$ python3 -q
>>> import numpy as np
>>> np.set_printoptions(precision=2, suppress=True, linewidth=140)
>>> rd = lambda a: np.round(a, 2) + 0
>>> sigma = 20 * 0.9 ** np.arange(3)
>>> rng = np.random.default_rng(129213)
>>> J = rng.normal(size=(10, 3)) * rng.permutation(sigma)
>>> rd(J)
array([[ 12.48,   7.05,   8.64],
       [ -4.77,  -8.31,  -2.69],
       [  5.  ,  42.1 , -15.12],
       [-24.8 , -20.41,   1.52],
       [ 10.75,  31.19, -21.82],
       [  9.65,  25.75, -20.75],
       [ -6.52,  29.4 ,  28.48],
       [-13.01,  11.9 , -26.06],
       [  5.39,   4.1 ,  -6.03],
       [ -4.12,   6.62,  21.66]])
>>> cen = (J - J.mean(axis=0)) / J.std(axis=0)
>>> print(rd(cen.std(axis=0)))
[1. 1. 1.]
>>> np.argwhere(np.abs(cen) > 2)
array([[3, 0]])
>>> c = np.linalg.lstsq(np.delete(cen, 0, axis=1), cen[:, 0])[0]
>>> rd(c)
array([ 0.56, -0.09])
>>> print(rd(1 - np.var(cen[:, 0] - np.delete(cen, 0, axis=1) @ c)))
0.35
>>> np.abs(c).argmax()
np.int64(0)
>>> idx = J[:, 1] > np.median(J[:, 1])
>>> f = J[idx].mean(axis=0) - J[~idx].mean(axis=0)
>>> idx.astype(int)
array([0, 0, 1, 0, 1, 1, 1, 1, 0, 0])
>>> print(((J - J.mean(axis=0)) @ f > 0).astype(int))
[0 0 1 0 1 1 0 1 0 0]
>>> f = np.array([0, 4, 7])
>>> rd(np.polyval(f, J[2]))
array([ 26.98, 175.38, -53.48])
>>> B = np.array([[-2, 0], [0, 0], [-1, 1]])
>>> np.vstack([J, B.T]).shape
(12, 3)
>>> np.linalg.matrix_rank(np.vstack([J, B.T]))
np.int64(3)
>>> rd(B.T @ J.T)
array([[-33.6 ,  12.22,   5.13,  48.07,   0.31,   1.46, -15.43,  52.08,  -4.76, -13.42],
       [  8.64,  -2.69, -15.12,   1.52, -21.82, -20.75,  28.48, -26.06,  -6.03,  21.66]])
>>> rd(np.einsum("ij->j", J))
array([ -9.96, 129.39, -32.15])
>>> rd(np.einsum("ik,kj->ij", J, B))
array([[-33.6 ,   8.64],
       [ 12.22,  -2.69],
       [  5.13, -15.12],
       [ 48.07,   1.52],
       [  0.31, -21.82],
       [  1.46, -20.75],
       [-15.43,  28.48],
       [ 52.08, -26.06],
       [ -4.76,  -6.03],
       [-13.42,  21.66]])
